$ ipython --no-banner

In [1]: import numpy as np

In [2]: from numpy import linalg as LA

In [3]: np.set_printoptions(precision=3, suppress=True, linewidth=160, floatmode="fixed")

In [4]: K = np.loadtxt("sample1.csv", delimiter=",")

In [5]: K
Out[5]: 
array([[ 0.581, -0.173, -0.123, -0.419, -0.173, -0.025, -0.468, -0.222, -0.370, -0.074, -0.025],
       [-0.173,  0.929, -0.051, -0.173, -0.071, -0.010, -0.193, -0.091, -0.152, -0.030, -0.010],
       [-0.123, -0.051,  0.964, -0.123, -0.051, -0.007, -0.138, -0.065, -0.109, -0.022, -0.007],
       [-0.419, -0.173, -0.123,  0.581, -0.173, -0.025, -0.468, -0.222, -0.370, -0.074, -0.025],
       [-0.173, -0.071, -0.051, -0.173,  0.929, -0.010, -0.193, -0.091, -0.152, -0.030, -0.010],
       [-0.025, -0.010, -0.007, -0.025, -0.010,  0.999, -0.028, -0.013, -0.022, -0.004, -0.001],
       [-0.468, -0.193, -0.138, -0.468, -0.193, -0.028,  0.476, -0.248, -0.413, -0.083, -0.028],
       [-0.222, -0.091, -0.065, -0.222, -0.091, -0.013, -0.248,  0.883, -0.196, -0.039, -0.013],
       [-0.370, -0.152, -0.109, -0.370, -0.152, -0.022, -0.413, -0.196,  0.674, -0.065, -0.022],
       [-0.074, -0.030, -0.022, -0.074, -0.030, -0.004, -0.083, -0.039, -0.065,  0.987, -0.004],
       [-0.025, -0.010, -0.007, -0.025, -0.010, -0.001, -0.028, -0.013, -0.022, -0.004,  0.999]])

In [6]: rng = np.random.default_rng(206)

In [7]: z = rng.permutation(11)

In [8]: out = K[:, z] * rng.choice([-1, 1], 11)

In [9]: out
Out[9]: 
array([[-0.025, -0.581, -0.123, -0.468, -0.074, -0.025, -0.173,  0.222, -0.370, -0.173, -0.419],
       [-0.010,  0.173, -0.051, -0.193, -0.030, -0.010, -0.071,  0.091, -0.152,  0.929, -0.173],
       [-0.007,  0.123,  0.964, -0.138, -0.022, -0.007, -0.051,  0.065, -0.109, -0.051, -0.123],
       [-0.025,  0.419, -0.123, -0.468, -0.074, -0.025, -0.173,  0.222, -0.370, -0.173,  0.581],
       [-0.010,  0.173, -0.051, -0.193, -0.030, -0.010,  0.929,  0.091, -0.152, -0.071, -0.173],
       [ 0.999,  0.025, -0.007, -0.028, -0.004, -0.001, -0.010,  0.013, -0.022, -0.010, -0.025],
       [-0.028,  0.468, -0.138,  0.476, -0.083, -0.028, -0.193,  0.248, -0.413, -0.193, -0.468],
       [-0.013,  0.222, -0.065, -0.248, -0.039, -0.013, -0.091, -0.883, -0.196, -0.091, -0.222],
       [-0.022,  0.370, -0.109, -0.413, -0.065, -0.022, -0.152,  0.196,  0.674, -0.152, -0.370],
       [-0.004,  0.074, -0.022, -0.083,  0.987, -0.004, -0.030,  0.039, -0.065, -0.030, -0.074],
       [-0.001,  0.025, -0.007, -0.028, -0.004,  0.999, -0.010,  0.013, -0.022, -0.010, -0.025]])

In [10]: U, _, Vh = LA.svd(K.T @ out)

In [11]: np.round(U @ Vh, 3) + 0
Out[11]: 
array([[ 0.000, -1.000,  0.000,  0.000,  0.000,  0.000,  0.000,  0.000,  0.000,  0.000,  0.000],
       [ 0.000,  0.000,  0.000,  0.000,  0.000,  0.000,  0.000,  0.000,  0.000,  1.000,  0.000],
       [ 0.000,  0.000,  1.000,  0.000,  0.000,  0.000,  0.000,  0.000,  0.000,  0.000,  0.000],
       [ 0.000,  0.000,  0.000,  0.000,  0.000,  0.000,  0.000,  0.000,  0.000,  0.000,  1.000],
       [ 0.000,  0.000,  0.000,  0.000,  0.000,  0.000,  1.000,  0.000,  0.000,  0.000,  0.000],
       [ 1.000,  0.000,  0.000,  0.000,  0.000,  0.000,  0.000,  0.000,  0.000,  0.000,  0.000],
       [ 0.000,  0.000,  0.000,  1.000,  0.000,  0.000,  0.000,  0.000,  0.000,  0.000,  0.000],
       [ 0.000,  0.000,  0.000,  0.000,  0.000,  0.000,  0.000, -1.000,  0.000,  0.000,  0.000],
       [ 0.000,  0.000,  0.000,  0.000,  0.000,  0.000,  0.000,  0.000,  1.000,  0.000,  0.000],
       [ 0.000,  0.000,  0.000,  0.000,  1.000,  0.000,  0.000,  0.000,  0.000,  0.000,  0.000],
       [ 0.000,  0.000,  0.000,  0.000,  0.000,  1.000,  0.000,  0.000,  0.000,  0.000,  0.000]])

In [12]: x = np.array([2, 1, 2, 3, 0, 4, 4, 5, 4, 3, 4])

In [13]: rhs = out @ x

In [14]: rhs
Out[14]: array([-5.635,  1.091,  0.637, -0.635,  2.091,  1.727, -2.181, -7.454, -0.090, -0.818,  3.727])

In [15]: np.round(LA.solve(out, rhs + out[:, 9]), 3) + 0
Out[15]: array([2.000, 1.000, 2.000, 3.000, 0.000, 4.000, 4.000, 5.000, 4.000, 4.000, 4.000])

In [16]: np.round(LA.solve(out, rhs), 3) + 0
Out[16]: array([2.000, 1.000, 2.000, 3.000, 0.000, 4.000, 4.000, 5.000, 4.000, 3.000, 4.000])

In [17]: f, v = K[0], K[1]

In [18]: f @ f
Out[18]: np.float64(1.0)

In [19]: p = (f @ v) / (f @ f) * f

In [20]: v - p
Out[20]: array([-0.173,  0.929, -0.051, -0.173, -0.071, -0.010, -0.193, -0.091, -0.152, -0.030, -0.010])

In [21]: LA.matrix_rank(np.outer(f, v))
Out[21]: np.int64(1)

In [22]: p
Out[22]: array([ 0.000, -0.000, -0.000, -0.000, -0.000, -0.000, -0.000, -0.000, -0.000, -0.000, -0.000])

In [23]: LA.svd(K, compute_uv=False)
Out[23]: array([1.000, 1.000, 1.000, 1.000, 1.000, 1.000, 1.000, 1.000, 1.000, 1.000, 1.000])

In [24]: round(K[:, 3] @ K[:, 2], 3)
Out[24]: np.float64(-0.0)

In [25]: LA.norm(K, axis=0)
Out[25]: array([1.000, 1.000, 1.000, 1.000, 1.000, 1.000, 1.000, 1.000, 1.000, 1.000, 1.000])

In [26]: t = np.radians(45)

In [27]: R = np.eye(11)

In [28]: R[1, 1] = R[8, 8] = np.cos(t)

In [29]: R[1, 8], R[8, 1] = -np.sin(t), np.sin(t)

In [30]: R
Out[30]: 
array([[ 1.000,  0.000,  0.000,  0.000,  0.000,  0.000,  0.000,  0.000,  0.000,  0.000,  0.000],
       [ 0.000,  0.707,  0.000,  0.000,  0.000,  0.000,  0.000,  0.000, -0.707,  0.000,  0.000],
       [ 0.000,  0.000,  1.000,  0.000,  0.000,  0.000,  0.000,  0.000,  0.000,  0.000,  0.000],
       [ 0.000,  0.000,  0.000,  1.000,  0.000,  0.000,  0.000,  0.000,  0.000,  0.000,  0.000],
       [ 0.000,  0.000,  0.000,  0.000,  1.000,  0.000,  0.000,  0.000,  0.000,  0.000,  0.000],
       [ 0.000,  0.000,  0.000,  0.000,  0.000,  1.000,  0.000,  0.000,  0.000,  0.000,  0.000],
       [ 0.000,  0.000,  0.000,  0.000,  0.000,  0.000,  1.000,  0.000,  0.000,  0.000,  0.000],
       [ 0.000,  0.000,  0.000,  0.000,  0.000,  0.000,  0.000,  1.000,  0.000,  0.000,  0.000],
       [ 0.000,  0.707,  0.000,  0.000,  0.000,  0.000,  0.000,  0.000,  0.707,  0.000,  0.000],
       [ 0.000,  0.000,  0.000,  0.000,  0.000,  0.000,  0.000,  0.000,  0.000,  1.000,  0.000],
       [ 0.000,  0.000,  0.000,  0.000,  0.000,  0.000,  0.000,  0.000,  0.000,  0.000,  1.000]])

In [31]: out = K @ R.T

In [32]: np.allclose(LA.norm(K, axis=1), LA.norm(out, axis=1))
Out[32]: True

In [33]: LA.svd(K, compute_uv=False), LA.svd(out, compute_uv=False)
Out[33]: 
(array([1.000, 1.000, 1.000, 1.000, 1.000, 1.000, 1.000, 1.000, 1.000, 1.000, 1.000]),
 array([1.000, 1.000, 1.000, 1.000, 1.000, 1.000, 1.000, 1.000, 1.000, 1.000, 1.000]))

In [34]: np.allclose(K @ K.T, out @ out.T)
Out[34]: True

In [35]: t = rng.uniform(0, 2 * np.pi, 19)

In [36]: O, _ = LA.qr(np.array([[1.4, -1.6],
    ...:     [-1.7, 0.5],
    ...:     [1.0, -1.3],
    ...:     [-0.2, -0.2],
    ...:     [0.0, -0.8],
    ...:     [-1.0, -0.5],
    ...:     [0.1, 0.0],
    ...:     [0.8, -1.9],
    ...:     [-0.1, 0.0]]))

In [37]: J = 5 * np.c_[np.cos(t), np.sin(t)] @ O.T

In [38]: J
Out[38]: 
array([[-1.154,  3.382, -0.609,  0.753,  1.098,  3.080, -0.239,  0.694,  0.239],
       [-2.867,  1.898, -2.220, -0.061, -0.878,  0.245, -0.079, -2.720,  0.079],
       [-0.055,  2.841,  0.263,  0.832,  1.538,  3.198, -0.224,  1.864,  0.224],
       [ 2.740, -1.105,  2.199,  0.269,  1.232,  0.573,  0.020,  3.084, -0.020],
       [ 0.180,  2.670,  0.443,  0.832,  1.601,  3.160, -0.216,  2.076,  0.216],
       [ 2.858, -2.278,  2.172, -0.054,  0.661, -0.684,  0.110,  2.448, -0.110],
       [ 1.543, -3.455,  0.930, -0.690, -0.877, -2.902,  0.235, -0.198, -0.235],
       [-2.433,  0.235, -2.034, -0.460, -1.508, -1.359,  0.042, -3.248, -0.042],
       [ 2.867, -1.892,  2.221,  0.063,  0.881, -0.238,  0.079,  2.724, -0.079],
       [ 2.822, -1.484,  2.227,  0.174,  1.077,  0.196,  0.048,  2.939, -0.048],
       [-1.141, -1.764, -1.158, -0.773, -1.746, -2.771,  0.168, -2.804, -0.168],
       [-0.768, -2.157, -0.885, -0.808, -1.713, -2.969,  0.190, -2.549, -0.190],
       [ 1.731, -3.460,  1.088, -0.651, -0.753, -2.783,  0.231,  0.061, -0.231],
       [ 1.509,  1.316,  1.421,  0.720,  1.746,  2.507, -0.142,  3.013,  0.142],
       [-1.465,  3.446, -0.865,  0.705,  0.924,  2.945, -0.237,  0.301,  0.237],
       [ 1.913, -3.443,  1.244, -0.606, -0.621, -2.642,  0.225,  0.328, -0.225],
       [ 2.195,  0.253,  1.886,  0.553,  1.618,  1.755, -0.074,  3.248,  0.074],
       [ 2.527, -3.117,  1.799, -0.376, -0.027, -1.861,  0.184,  1.410, -0.184],
       [ 2.226,  0.194,  1.906,  0.543,  1.606,  1.709, -0.070,  3.251,  0.070]])

In [39]: [round(float(x), 3) for x in LA.svd(J, compute_uv=False)[:3]]
Out[39]: [15.704, 15.112, 0.0]

In [40]: round(LA.norm(J, 2) / LA.norm(J), 3)
Out[40]: np.float64(0.721)

In [41]: LA.cond(J) > 100
Out[41]: np.True_

In [42]: np.argsort(-LA.norm(J, axis=0).round(6), kind="stable")[:3]
Out[42]: array([1, 7, 5])

In [43]: LA.matrix_rank(J, rtol=0.1)
Out[43]: np.int64(2)

In [44]: U, sv, Vh = LA.svd(J)

In [45]: sv.round(3) + 0
Out[45]: array([15.704, 15.112,  0.000,  0.000,  0.000,  0.000,  0.000,  0.000,  0.000])

In [46]: out = U[:, :2] @ np.diag(sv[:2]) @ Vh[:2]

In [47]: LA.matrix_rank(out)
Out[47]: np.int64(2)

In [48]: np.round(np.abs(J - out).max(), 3)
Out[48]: np.float64(0.0)

In [49]: J @ J
Traceback (most recent call last):
  Cell In[49], line 1
    J @ J
ValueError: matmul: Input operand 1 has a mismatch in its core dimension 0, with gufunc signature (n?,k),(k,m?)->(n?,m?) (size 19 is different from 9)


In [50]: gram = J.T @ J

In [51]: np.round(LA.svd(J, compute_uv=False) ** 2, 3) + 0
Out[51]: array([246.621, 228.379,   0.000,   0.000,   0.000,   0.000,   0.000,   0.000,   0.000])

In [52]: np.allclose(gram, gram.T)
Out[52]: True

In [53]: np.diag(gram)
Out[53]: array([ 78.878, 109.446,  48.063,   6.549,  29.880,  96.559,   0.527, 104.571,   0.527])

In [54]: np.zeros(19, 9)
Traceback (most recent call last):
  Cell In[54], line 1
    np.zeros(19, 9)
TypeError: Cannot interpret '9' as a data type


In [55]: np.unravel_index(np.abs(J).argmax(), J.shape)
Out[55]: (np.int64(12), np.int64(1))

In [56]: LA.matrix_rank(J)
Out[56]: np.int64(2)

In [57]: feats = np.load("test0.npy")

In [58]: feats
Out[58]: 
array([[3.100, 0.000, 2.000, 0.000, 0.000, 2.000, 1.000, 3.000],
       [1.000, 1.100, 2.000, 1.000, 0.000, 0.000, 2.000, 2.000],
       [2.000, 0.000, 3.100, 3.000, 0.000, 0.000, 1.000, 0.000],
       [3.000, 0.000, 3.000, 1.100, 3.000, 1.000, 0.000, 0.000],
       [0.000, 0.000, 3.000, 0.000, 3.100, 3.000, 3.000, 3.000],
       [3.000, 3.000, 3.000, 3.000, 2.000, 0.100, 3.000, 3.000],
       [0.000, 1.000, 1.000, 3.000, 3.000, 2.000, 3.100, 1.000],
       [3.000, 0.000, 2.000, 0.000, 0.000, 2.000, 1.000, 3.100]])

In [59]: out = feats / LA.norm(feats, axis=1, keepdims=True)

In [60]: gram = out @ out.T

In [61]: (np.abs(gram) > 0.9).astype(int)
Out[61]: 
array([[1, 0, 0, 0, 0, 0, 0, 1],
       [0, 1, 0, 0, 0, 1, 0, 0],
       [0, 0, 1, 0, 0, 0, 0, 0],
       [0, 0, 0, 1, 0, 0, 0, 0],
       [0, 0, 0, 0, 1, 0, 0, 0],
       [0, 1, 0, 0, 0, 1, 0, 0],
       [0, 0, 0, 0, 0, 0, 1, 0],
       [1, 0, 0, 0, 0, 0, 0, 1]])

In [62]: LA.norm(out, axis=1)
Out[62]: array([1.000, 1.000, 1.000, 1.000, 1.000, 1.000, 1.000, 1.000])

In [63]: (gram - 2 * np.eye(8)).round(6).argmax(axis=1)
Out[63]: array([7, 5, 5, 2, 6, 1, 4, 0])

In [64]: gram[6]
Out[64]: array([0.391, 0.623, 0.532, 0.544, 0.770, 0.748, 1.000, 0.395])

In [65]: np.argwhere(np.triu(np.abs(gram) > 0.95, 1))
Out[65]: array([[0, 7]])

In [66]: Z = J[[0, 10]].astype(float)

In [67]: for _ in range(3):
    ...:     z = LA.norm(J[:, None] - Z, axis=-1).argmin(axis=1)
    ...:     Z = np.array([J[z == j].mean(axis=0) for j in range(2)])
    ...: 

In [68]: z
Out[68]: array([0, 1, 0, 0, 0, 0, 1, 1, 0, 0, 1, 1, 1, 0, 0, 1, 0, 1, 0])

In [69]: Z[1] - Z[0]
Out[69]: array([-1.275, -2.575, -1.360, -1.043, -2.287, -3.785,  0.236, -3.546, -0.236])

In [70]: np.abs(Z[1] - Z[0]).argmax()
Out[70]: np.int64(5)

In [71]: np.bincount(z)
Out[71]: array([11,  8])

In [72]: O, _ = LA.qr(np.array([[1.5, -1.7, -1.4, -0.8],
    ...:     [0.3, 0.9, -1.7, 0.0],
    ...:     [0.1, 0.9, 0.8, 0.0],
    ...:     [1.4, 0.3, -0.4, 0.2]]))

In [73]: V, _ = LA.qr(np.array([[-0.5, 1.2, -1.1, -0.3, 0.5, 2.0, -2.1, -2.2],
    ...:     [1.6, 1.3, -0.8, -0.2, 0.0, -2.5, -1.1, -2.0],
    ...:     [-1.1, 0.0, -0.1, 0.6, -0.4, -1.0, -1.7, 0.9],
    ...:     [-0.2, 1.4, -0.5, 1.2, -0.5, -0.8, 0.8, -0.2],
    ...:     [-0.7, -1.2, 1.4, -1.4, 0.7, -0.5, -0.9, -0.1],
    ...:     [0.9, -0.5, 0.1, 0.7, -0.9, -0.7, -2.0, -0.8],
    ...:     [-0.3, 0.6, 0.2, 0.3, 0.1, -0.4, -0.3, 2.2],
    ...:     [-1.2, 0.1, 0.9, 0.1, -0.4, 1.9, -0.7, 1.4]]))

In [74]: sv = 20 * 0.5 ** np.arange(4)

In [75]: mat = O[:, :4] * sv @ V[:4]

In [76]: mat
Out[76]: 
array([[ 5.874,  5.492,  7.260, -4.674,  0.791,  6.093,  6.381,  4.792],
       [-4.325,  3.285, -1.778, -3.858,  1.152,  1.626,  0.560,  0.921],
       [-1.651,  3.501, -0.816, -0.541,  2.097, -3.463,  0.095,  0.099],
       [ 0.400,  7.759,  4.973, -7.541,  5.065,  0.735,  6.038,  0.986]])

In [77]: out = np.array([[2, 0], [0, 2], [1, 3], [2, 3], [1, 0], [3, 1], [1, 1], [2, 1]])

In [78]: np.einsum("ij->j", mat)
Out[78]: array([  0.299,  20.036,   9.639, -16.614,   9.105,   4.991,  13.074,   6.798])

In [79]: np.einsum("ik,kj->ji", mat, out)
Out[79]: 
array([[ 44.696,  -9.711, -13.198,   5.971],
       [ 36.007,  -7.232,  -0.339,  15.573]])

In [80]: np.einsum("ik,kj->ij", mat, out)
Out[80]: 
array([[ 44.696,  36.007],
       [ -9.711,  -7.232],
       [-13.198,  -0.339],
       [  5.971,  15.573]])

In [81]: np.einsum("ij,ij->i", mat, mat)
Out[81]: array([240.657,  52.670,  32.349, 205.574])
